% python3 -q
>>> import numpy as np
>>> from numpy import linalg as LA
>>> np.set_printoptions(precision=2, suppress=True, linewidth=120, legacy="1.25")
>>> tidy = lambda a: np.round(a, 2) + 0
>>> E = np.load("x.npy")
>>> tidy(E)
array([[ 0.46, -0.51,  0.35,  0.64],
       [ 0.74, -0.07,  0.13, -0.66],
       [-0.18,  0.37,  0.91, -0.06],
       [-0.46, -0.77,  0.2 , -0.39]])
>>> r0 = np.array([-3, 2, 3, 3])
>>> B = E + np.outer(r0, np.eye(4)[3])
>>> print(LA.matrix_rank(B - E))
1
>>> tidy(B)
array([[ 0.46, -0.51,  0.35, -2.36],
       [ 0.74, -0.07,  0.13,  1.34],
       [-0.18,  0.37,  0.91,  2.94],
       [-0.46, -0.77,  0.2 ,  2.61]])
>>> LA.matrix_rank(LA.inv(B) - LA.inv(E), tol=1e-8)
1
>>> print(tidy(LA.det(B) / LA.det(E)), tidy(1 + LA.solve(E, r0)[3]))
-3.6 -3.6
>>> feats = np.array([[1.9, -2.9, 5.66],
...     [-0.7, -0.2, -2.15],
...     [-0.5, 1.2, -1.58],
...     [0.3, -0.7, 0.8],
...     [0.4, 0.8, 1.2],
...     [0.4, 1.2, 1.27],
...     [0.8, -0.1, 2.44],
...     [0.5, -0.7, 1.56],
...     [-0.8, -0.3, -2.34],
...     [1.1, 0.0, 3.28],
...     [1.7, 0.7, 5.08],
...     [0.6, 0.0, 1.94],
...     [0.5, 2.5, 1.41],
...     [-1.1, -0.9, -3.28]])
>>> rng = np.random.default_rng(255396)
>>> lab = rng.permutation(3)
>>> B = feats[:, lab] * rng.choice([-1, 1], 3)
>>> B
array([[ 1.9 ,  5.66, -2.9 ],
       [-0.7 , -2.15, -0.2 ],
       [-0.5 , -1.58,  1.2 ],
       [ 0.3 ,  0.8 , -0.7 ],
       [ 0.4 ,  1.2 ,  0.8 ],
       [ 0.4 ,  1.27,  1.2 ],
       [ 0.8 ,  2.44, -0.1 ],
       [ 0.5 ,  1.56, -0.7 ],
       [-0.8 , -2.34, -0.3 ],
       [ 1.1 ,  3.28,  0.  ],
       [ 1.7 ,  5.08,  0.7 ],
       [ 0.6 ,  1.94,  0.  ],
       [ 0.5 ,  1.41,  2.5 ],
       [-1.1 , -3.28, -0.9 ]])
>>> Uu, _, Vh = LA.svd(feats.T @ B)
>>> lab
array([0, 2, 1])
>>> tidy(LA.lstsq(feats, B)[0])
array([[1., 0., 0.],
       [0., 0., 1.],
       [0., 1., 0.]])
>>> arr = np.load("out10.npy")
>>> arr
array([[ 1.52, -3.48,  0.  ],
       [ 2.18, -2.82,  0.  ],
       [ 2.27, -2.73,  0.  ],
       [ 1.26, -3.74,  0.  ],
       [ 1.63, -3.37,  0.  ],
       [ 2.04, -2.96,  0.  ],
       [ 1.49, -3.51,  0.  ],
       [ 0.95, -4.05,  0.  ],
       [ 1.38, -3.62,  0.  ],
       [ 0.99, -4.01,  0.  ],
       [ 3.  , -2.  ,  0.  ],
       [ 1.47, -3.53,  0.  ]])
>>> LA.cond(arr) > 100
True
>>> tidy(np.trace(LA.pinv(arr) @ arr))
2.0
>>> LA.lstsq(arr[:-1].T, arr[-1])[2]
2
>>> np.abs(np.diag(LA.qr(arr)[1])) > 1e-9
array([ True,  True, False])
>>> x0 = np.array([6, -6, 4])
>>> tidy(arr @ np.ones(3))
array([-1.96, -0.64, -0.46, -2.48, -1.74, -0.92, -2.02, -3.1 , -2.24, -3.02,  1.  , -2.06])
>>> (arr @ x0).argmax()
0
>>> tidy(np.einsum("ij,j->i", arr, x0))
array([30., 30., 30., 30., 30., 30., 30., 30., 30., 30., 30., 30.])
>>> print(tidy(arr @ x0))
[30. 30. 30. 30. 30. 30. 30. 30. 30. 30. 30. 30.]
>>> np.sign((arr @ x0).round(6))
array([1., 1., 1., 1., 1., 1., 1., 1., 1., 1., 1., 1.])
>>> J = np.load("run12.npy")
>>> print(J)
[[0.67 0.   0.33 0.  ]
 [0.25 0.5  0.25 0.  ]
 [0.   0.5  0.5  0.  ]
 [0.   0.   0.   1.  ]]
>>> lab = rng.permutation(4)
>>> lab
array([3, 1, 2, 0])
>>> B = J[lab][:, lab]
>>> np.allclose(B, J)
False
>>> tidy(LA.det(B)), tidy(LA.det(J[lab]))
(0.12, -0.12)
>>> np.diag(B)
array([1.  , 0.5 , 0.5 , 0.67])
>>> np.trace(B)
2.67
>>> m1 = np.load("arr.npy")
>>> print(m1)
[[-1  0  0]
 [ 0  8  0]
 [ 0  0 -4]]
>>> r0 = np.array([0, 0, -1])
>>> B = m1 + np.outer(r0, np.eye(3)[1])
>>> LA.matrix_rank(B - m1)
1
>>> print(LA.matrix_rank(LA.inv(B) - LA.inv(m1), tol=1e-8))
1
>>> print(B)
[[-1.  0.  0.]
 [ 0.  8.  0.]
 [ 0. -1. -4.]]
>>> Uu, sigma, Vh = LA.svd(m1, full_matrices=False)
>>> np.allclose(Uu * sigma @ Vh, m1)
True
>>> sigma
array([8., 4., 1.])
>>> Uu.T @ Uu
array([[1., 0., 0.],
       [0., 1., 0.],
       [0., 0., 1.]])
>>> tidy(np.cumsum(sigma ** 2) / np.sum(sigma ** 2))
array([0.79, 0.99, 1.  ])
>>> print(tidy(sigma / sigma[0]))
[1.   0.5  0.12]
>>> np.abs(Uu[:, 0]).round(6).argmax()
1
>>> lab = rng.permutation(3)
>>> lab
array([2, 0, 1])
>>> B = m1[lab][:, lab]
>>> np.allclose(B, m1)
False
>>> B
array([[-4,  0,  0],
       [ 0, -1,  0],
       [ 0,  0,  8]])
>>> print(tidy(LA.det(B)), tidy(LA.det(m1[lab])))
32.0 32.0
>>> np.all(LA.eigvalsh(B) > 0)
False
>>> x0 = np.array([5, 5, 3, 5])
>>> y = E @ x0
>>> coef, lr = np.zeros(4), 1 / LA.norm(E, 2) ** 2
>>> for i in range(12):
...     coef -= lr * E.T @ (E @ coef - y)
...     if i % 2 == 0: print(i, round(LA.norm(E @ coef - y), 2))
... 
0 0.0
2 0.0
4 0.0
6 0.0
8 0.0
10 0.0
>>> tidy(LA.cond(E))
1.0
>>> M = np.array([[2, 6, 2, 6, 2, 6],
...     [2, -2, 2, -2, 2, -2],
...     [8, -1, 8, -1, 8, -1],
...     [2, 6, 2, 6, 2, 6],
...     [2, -2, 2, -2, 2, -2],
...     [8, -1, 8, -1, 8, -1]])
>>> rk = LA.matrix_rank(M)
>>> print(rk)
2
>>> N = LA.svd(M)[2][rk:].T
>>> N.shape
(6, 4)
>>> np.allclose(M @ N, 0)
True
>>> LA.matrix_rank(M.T @ M), LA.matrix_rank(M @ M.T)
(2, 2)
>>> tidy(M @ N)
array([[0., 0., 0., 0.],
       [0., 0., 0., 0.],
       [0., 0., 0., 0.],
       [0., 0., 0., 0.],
       [0., 0., 0., 0.],
       [0., 0., 0., 0.]])
>>> [int(LA.matrix_rank(M[:i])) for i in range(1, len(M) + 1)]
[1, 2, 2, 2, 2, 2]
>>> print(tidy(np.trace(LA.pinv(M) @ M)))
2.0
>>> np.abs(np.diag(LA.qr(M)[1])) > 1e-9
array([ True,  True, False, False, False, False])
>>> np.unique(M.round(6), axis=0).shape
(3, 6)
>>> tidy(LA.norm(M) ** 2 / LA.norm(M, 2) ** 2)
1.57
>>> lab = rng.permutation(6)
>>> print(lab)
[5 4 2 0 1 3]
>>> B = M[lab][:, lab]
>>> tidy(LA.det(B)), tidy(LA.det(M[lab]))
(0.0, 0.0)
>>> print(tidy(np.sort(np.abs(LA.eigvals(B)))))
[ 0.  0.  0.  0.  0. 15.]
>>> print(B)
[[-1  8  8  8 -1 -1]
 [-2  2  2  2 -2 -2]
 [-1  8  8  8 -1 -1]
 [ 6  2  2  2  6  6]
 [-2  2  2  2 -2 -2]
 [ 6  2  2  2  6  6]]
>>> np.allclose(B, M)
False
>>> data = np.load("data.npy")
>>> print(data)
[[-0.16 -2.28  0.45]
 [ 0.11  0.62 -0.04]
 [-0.17 -0.13  0.52]
 [-0.23  2.31 -0.34]
 [ 0.01  1.27 -0.8 ]
 [-0.32  0.36  0.47]
 [ 0.14 -0.29  0.15]
 [ 0.38 -0.49  0.16]
 [ 0.11  0.82  0.24]
 [ 0.18  0.31  0.08]
 [-0.36 -0.43  0.16]
 [-0.71  2.38  0.09]
 [-0.14 -2.1  -0.29]
 [ 0.01  1.09  0.55]]
>>> tidy(E.reshape(2, -1))
array([[ 0.46, -0.51,  0.35,  0.64,  0.74, -0.07,  0.13, -0.66],
       [-0.18,  0.37,  0.91, -0.06, -0.46, -0.77,  0.2 , -0.39]])
>>> tidy(E.ravel(order="F"))
array([ 0.46,  0.74, -0.18, -0.46, -0.51, -0.07,  0.37, -0.77,  0.35,  0.13,  0.91,  0.2 ,  0.64, -0.66, -0.06, -0.39])
>>> tidy(E.reshape(-1, 2))
array([[ 0.46, -0.51],
       [ 0.35,  0.64],
       [ 0.74, -0.07],
       [ 0.13, -0.66],
       [-0.18,  0.37],
       [ 0.91, -0.06],
       [-0.46, -0.77],
       [ 0.2 , -0.39]])
>>> blk = E.reshape(4, 2, -1)
>>> np.einsum("ihd,jhd->hij", blk, blk).shape
(2, 4, 4)
>>> tidy(blk.sum(axis=1))
array([[ 0.81,  0.13],
       [ 0.87, -0.73],
       [ 0.72,  0.31],
       [-0.26, -1.16]])
>>> tidy(np.einsum("ihd,ihd->ih", blk, blk))
array([[0.47, 0.53],
       [0.55, 0.45],
       [0.17, 0.83],
       [0.81, 0.19]])
>>> print(tidy(blk.transpose(1, 0, 2)))
[[[ 0.46 -0.51]
  [ 0.74 -0.07]
  [-0.18  0.37]
  [-0.46 -0.77]]

 [[ 0.35  0.64]
  [ 0.13 -0.66]
  [ 0.91 -0.06]
  [ 0.2  -0.39]]]
>>> x0 = np.array([-2, 5, -3])
>>> y = data @ x0
>>> tidy(y)
array([-12.43,   3.  ,  -1.87,  13.03,   8.73,   1.03,  -2.18,  -3.69,   3.16,   0.95,  -1.91,  13.05,  -9.35,   3.78])
>>> tidy(LA.lstsq(data, y)[0])
array([-2.,  5., -3.])
>>> tidy(LA.solve(data.T @ data, data.T @ y))
array([-2.,  5., -3.])
>>> y = y + 0.02 * rng.normal(size=14)
>>> tidy(y)
array([-12.45,   3.  ,  -1.89,  13.08,   8.7 ,   1.01,  -2.2 ,  -3.67,   3.15,   0.95,  -1.9 ,  13.01,  -9.33,   3.79])
>>> coef, *_ = LA.lstsq(data, y)
>>> coef.round()
array([-2.,  5., -3.])
>>> tidy(coef)
array([-1.98,  5.  , -3.01])
